In [1]: import numpy as np

In [2]: np.set_printoptions(precision=3, suppress=True, linewidth=100)

In [3]: m1 = np.loadtxt("sample7.csv", delimiter=",")

In [4]: m1
Out[4]: 
array([[  0.,   0.,  -1.,  10.,   2.,   3.],
       [  1.,  -2.,   1., -10.,  -2.,  -3.],
       [  2.,  -1.,  -2., -15.,  -3.,   0.],
       [ -3.,   3.,  -1.,  10.,   2.,   1.],
       [  2.,   3.,  -1.,   5.,   1.,  -2.],
       [  0.,   2.,  -1.,   5.,   1.,   3.],
       [ -1.,   2.,   3., -15.,  -3.,   0.],
       [  3.,  -1.,   3.,   0.,   0.,   1.],
       [  2.,   1.,  -3.,  10.,   2.,  -2.],
       [  3.,  -3.,   0.,   5.,   1.,  -2.]])

In [5]: rank = np.linalg.matrix_rank(m1)

In [6]: rank
Out[6]: np.int64(5)

In [7]: null = np.linalg.svd(m1)[2][rank:].T

In [8]: print(np.round(null[:, 0] / null[np.abs(null[:, 0]).round(6).argmax(), 0], 3) + 0)
[ 0.   0.   0.  -0.2  1.   0. ]

In [9]: [int(np.linalg.matrix_rank(m1[:, :j + 1])) for j in range(6)]
Out[9]: [1, 2, 3, 4, 4, 5]

In [10]: [int(np.linalg.matrix_rank(np.delete(m1, i, axis=0))) for i in range(10)]
Out[10]: [5, 5, 5, 5, 5, 5, 5, 5, 5, 5]

In [11]: np.linalg.matrix_rank(m1.T @ m1), np.linalg.matrix_rank(m1 @ m1.T)
Out[11]: (np.int64(5), np.int64(5))

In [12]: [int(np.linalg.matrix_rank(m1[:i])) for i in range(1, len(m1) + 1)]
Out[12]: [1, 2, 3, 4, 5, 5, 5, 5, 5, 5]

In [13]: np.round(m1 @ np.linalg.pinv(m1) @ m1, 3) + 0
Out[13]: 
array([[  0.,   0.,  -1.,  10.,   2.,   3.],
       [  1.,  -2.,   1., -10.,  -2.,  -3.],
       [  2.,  -1.,  -2., -15.,  -3.,   0.],
       [ -3.,   3.,  -1.,  10.,   2.,   1.],
       [  2.,   3.,  -1.,   5.,   1.,  -2.],
       [  0.,   2.,  -1.,   5.,   1.,   3.],
       [ -1.,   2.,   3., -15.,  -3.,   0.],
       [  3.,  -1.,   3.,   0.,   0.,   1.],
       [  2.,   1.,  -3.,  10.,   2.,  -2.],
       [  3.,  -3.,   0.,   5.,   1.,  -2.]])

In [14]: np.abs(np.diag(np.linalg.qr(m1)[1])) > 1e-9
Out[14]: array([ True,  True,  True,  True, False,  True])

In [15]: np.unique(m1.round(6), axis=0).shape
Out[15]: (10, 6)

In [16]: np.round(np.trace(np.linalg.pinv(m1) @ m1), 3)
Out[16]: np.float64(5.0)

In [17]: left, sv, vt = np.linalg.svd(m1)

In [18]: np.argmax(sv[:-1] / (sv[1:] + 1e-6)) + 1
Out[18]: np.int64(5)

In [19]: sv.round(3) + 0
Out[19]: array([31.24 ,  8.333,  5.861,  4.835,  4.348,  0.   ])

In [20]: Y = left[:, :5] @ np.diag(sv[:5]) @ vt[:5]

In [21]: np.linalg.matrix_rank(Y)
Out[21]: np.int64(5)

In [22]: np.round(np.linalg.norm(m1 - Y, 2), 3), round(sv[5], 3)
Out[22]: (np.float64(0.0), np.float64(0.0))

In [23]: Y.round(3) + 0
Out[23]: 
array([[  0.,   0.,  -1.,  10.,   2.,   3.],
       [  1.,  -2.,   1., -10.,  -2.,  -3.],
       [  2.,  -1.,  -2., -15.,  -3.,   0.],
       [ -3.,   3.,  -1.,  10.,   2.,   1.],
       [  2.,   3.,  -1.,   5.,   1.,  -2.],
       [  0.,   2.,  -1.,   5.,   1.,   3.],
       [ -1.,   2.,   3., -15.,  -3.,   0.],
       [  3.,  -1.,   3.,   0.,   0.,   1.],
       [  2.,   1.,  -3.,  10.,   2.,  -2.],
       [  3.,  -3.,   0.,   5.,   1.,  -2.]])

In [24]: np.linalg.matrix_rank(m1, rtol=0.05)
Out[24]: np.int64(5)

In [25]: round(np.abs(m1 - Y).max(), 3)
Out[25]: np.float64(0.0)

In [26]: arr = np.loadtxt("out11.csv", delimiter=",")

In [27]: arr
Out[27]: 
array([[ 0.721,  0.149,  0.493, -0.77 , -0.735, -0.235, -0.168],
       [-0.971,  0.711, -0.696, -0.851,  0.327,  0.508, -0.188],
       [ 1.   , -0.879,  0.551,  0.999, -0.159, -0.617,  0.05 ],
       [ 1.   , -0.264,  0.345,  0.987, -0.905, -0.537, -0.598],
       [ 0.565, -0.544,  0.405,  0.653,  0.149, -0.254,  0.245],
       [-0.881,  0.969, -0.757, -0.997, -0.824,  0.578, -0.731],
       [-0.74 , -0.09 ,  0.345, -0.793,  0.06 , -0.04 ,  0.245],
       [ 1.   , -0.934,  0.658,  1.   ,  0.03 , -0.675,  0.207],
       [ 0.565, -0.04 , -0.414,  0.881,  0.254,  0.08 , -0.139],
       [ 0.397,  0.903,  0.405, -0.999, -0.98 , -0.02 , -0.653],
       [ 0.971,  0.696,  0.245, -0.874, -0.954, -0.178, -0.647],
       [-0.766, -0.47 ,  0.235,  0.09 ,  0.598, -0.04 ,  0.43 ],
       [-0.31 , -0.711,  0.11 ,  0.92 ,  0.786, -0.1  ,  0.478],
       [ 0.966, -0.493,  0.67 ,  0.493, -0.598, -0.462,  0.02 ]])

In [28]: idx = arr[:, 2] > np.median(arr[:, 2])

In [29]: u = arr[idx].mean(axis=0) - arr[~idx].mean(axis=0)

In [30]: ((arr - arr.mean(axis=0)) @ u > 0).astype(int)
Out[30]: array([1, 0, 1, 1, 1, 0, 0, 1, 0, 0, 1, 0, 0, 1])

In [31]: np.argsort(-np.abs(u).round(6), kind="stable")
Out[31]: array([0, 2, 5, 1, 3, 4, 6])

In [32]: G = np.cov(arr, rowvar=False)

In [33]: np.argsort(-arr.std(axis=0).round(6), kind="stable")
Out[33]: array([3, 0, 1, 4, 2, 6, 5])

In [34]: np.polyfit(arr[:, 2], arr[:, 4], 1)
Out[34]: array([-0.219, -0.17 ])

In [35]: np.median(arr, axis=0)
Out[35]: array([ 0.565, -0.177,  0.345,  0.291, -0.065, -0.139, -0.06 ])

In [36]: np.round(np.linalg.eigvalsh(G)[::-1], 3) + 0
Out[36]: array([1.578, 0.866, 0.221, 0.061, 0.012, 0.006, 0.   ])

In [37]: G.shape
Out[37]: (7, 7)

In [38]: round(float(np.corrcoef(arr[:, 2], arr[:, 4])[0, 1]), 3)
Out[38]: -0.168

In [39]: np.argwhere(np.triu(np.abs(np.corrcoef(arr.T)) > 0.8, 1))
Out[39]: 
array([[0, 5],
       [1, 3],
       [2, 5],
       [4, 6]])

In [40]: M = np.load("data.npy")

In [41]: M
Out[41]: 
array([[-6.,  0., -2.,  0.],
       [ 8.,  2.,  4., -2.],
       [-4., -8., -4.,  4.],
       [ 0., -4.,  0.,  0.]])

In [42]: left, sv, vt = np.linalg.svd(M)

In [43]: evecs = vt[:(sv > 1e-8).sum()]

In [44]: rng = np.random.default_rng(73)

In [45]: x0 = M[2] + -1 * M[0] + rng.integers(2) * np.eye(4)[1]

In [46]: x0
Out[46]: array([ 2., -7., -2.,  4.])

In [47]: np.linalg.matrix_rank(np.vstack([M, x0]))
Out[47]: np.int64(3)

In [48]: np.round(np.linalg.norm(x0 - evecs.T @ evecs @ x0), 3)
Out[48]: np.float64(0.0)

In [49]: np.allclose(M @ M.T, M.T @ M)
Out[49]: False

In [50]: M @ M
Out[50]: 
array([[ 44.,  16.,  20.,  -8.],
       [-48., -20., -24.,  12.],
       [-24.,   0.,  -8.,   0.],
       [-32.,  -8., -16.,   8.]])

In [51]: np.linalg.matrix_power(M, 4)
Out[51]: 
array([[ 944.,  448.,  464., -224.],
       [-960., -464., -480.,  240.],
       [-864., -384., -416.,  192.],
       [-896., -416., -448.,  224.]])

In [52]: round(np.abs(np.linalg.eigvals(M)).max(), 3)
Out[52]: np.float64(4.0)

In [53]: (M - M.T) / 2
Out[53]: 
array([[ 0., -4.,  1.,  0.],
       [ 4.,  0.,  6.,  1.],
       [-1., -6.,  0.,  2.],
       [ 0., -1., -2.,  0.]])

In [54]: np.round(np.sort(np.abs(np.linalg.eigvals(M))), 3) + 0
Out[54]: array([0., 2., 2., 4.])

In [55]: print(np.allclose(M, M.T))
False

In [56]: print(round(float(np.linalg.det(M)), 3))
-0.0

In [57]: print(np.trace(M))
-8.0

In [58]: (M + M.T) / 2
Out[58]: 
array([[-6.,  4., -3.,  0.],
       [ 4.,  2., -2., -3.],
       [-3., -2., -4.,  2.],
       [ 0., -3.,  2.,  0.]])

In [59]: Y = m1 / np.linalg.norm(m1, axis=1, keepdims=True)

In [60]: G = Y @ Y.T

In [61]: (G - 2 * np.eye(10)).round(6).argmax(axis=1)
Out[61]: array([5, 2, 1, 0, 8, 0, 2, 9, 4, 8])

In [62]: np.linalg.norm(Y, axis=1)
Out[62]: array([1., 1., 1., 1., 1., 1., 1., 1., 1., 1.])

In [63]: left, sv, vt = np.linalg.svd(M)

In [64]: print(np.argmax(sv[:-1] / (sv[1:] + 1e-6)) + 1)
3

In [65]: sv.round(3) + 0
Out[65]: array([14.17 ,  7.194,  1.857,  0.   ])

In [66]: Y = left[:, :3] @ np.diag(sv[:3]) @ vt[:3]

In [67]: np.linalg.matrix_rank(Y)
Out[67]: np.int64(3)

In [68]: round(float(np.linalg.norm(M - Y, 2)), 3), round(sv[3], 3)
Out[68]: (0.0, np.float64(0.0))

In [69]: np.round(np.linalg.norm(M - Y) / np.linalg.norm(M), 3)
Out[69]: np.float64(0.0)

In [70]: K = np.load("block17.npy")

In [71]: K
Out[71]: 
array([[ -0.001, -31.99 ,  25.991, -35.991, -43.991, -91.976],
       [ -0.408, -27.975,  22.59 , -32.378, -40.347, -82.489],
       [ -2.106,  -4.799,   2.429, -10.364, -15.912, -22.453],
       [ -1.719,   0.474,  -2.293,  -3.792,  -6.576,  -3.838],
       [ -1.531,   0.834,  -2.561,  -2.985,  -5.193,  -1.748],
       [ -0.951,   0.93 ,  -2.303,  -1.537,  -2.463,   1.089],
       [  0.431,   3.555,   4.859,   7.888,   2.872,  -7.608],
       [  0.12 ,   6.102,   5.025,  10.969,   3.713,  -8.011],
       [ -0.416,   9.933,   4.732,  15.247,   4.925,  -7.609],
       [ -1.585,  17.541,   3.251,  23.181,   7.317,  -5.054],
       [ -7.325,  52.039,  -8.421,  56.322,  18.652,  16.944],
       [ -7.877,  55.279,  -9.71 ,  59.332,  19.754,  19.438]])

In [72]: d = np.linalg.norm(K[:, None] - K[None], axis=-1)

In [73]: np.linalg.matrix_rank(d ** 2)
Out[73]: np.int64(5)

In [74]: np.flatnonzero(d[4] < d.mean() / 2)
Out[74]: array([2, 3, 4, 5, 6, 7, 8])

In [75]: (d + 1e9 * np.eye(12)).round(6).argmin(axis=1)
Out[75]: array([ 1,  0,  3,  4,  3,  4,  7,  6,  7,  8, 11, 10])
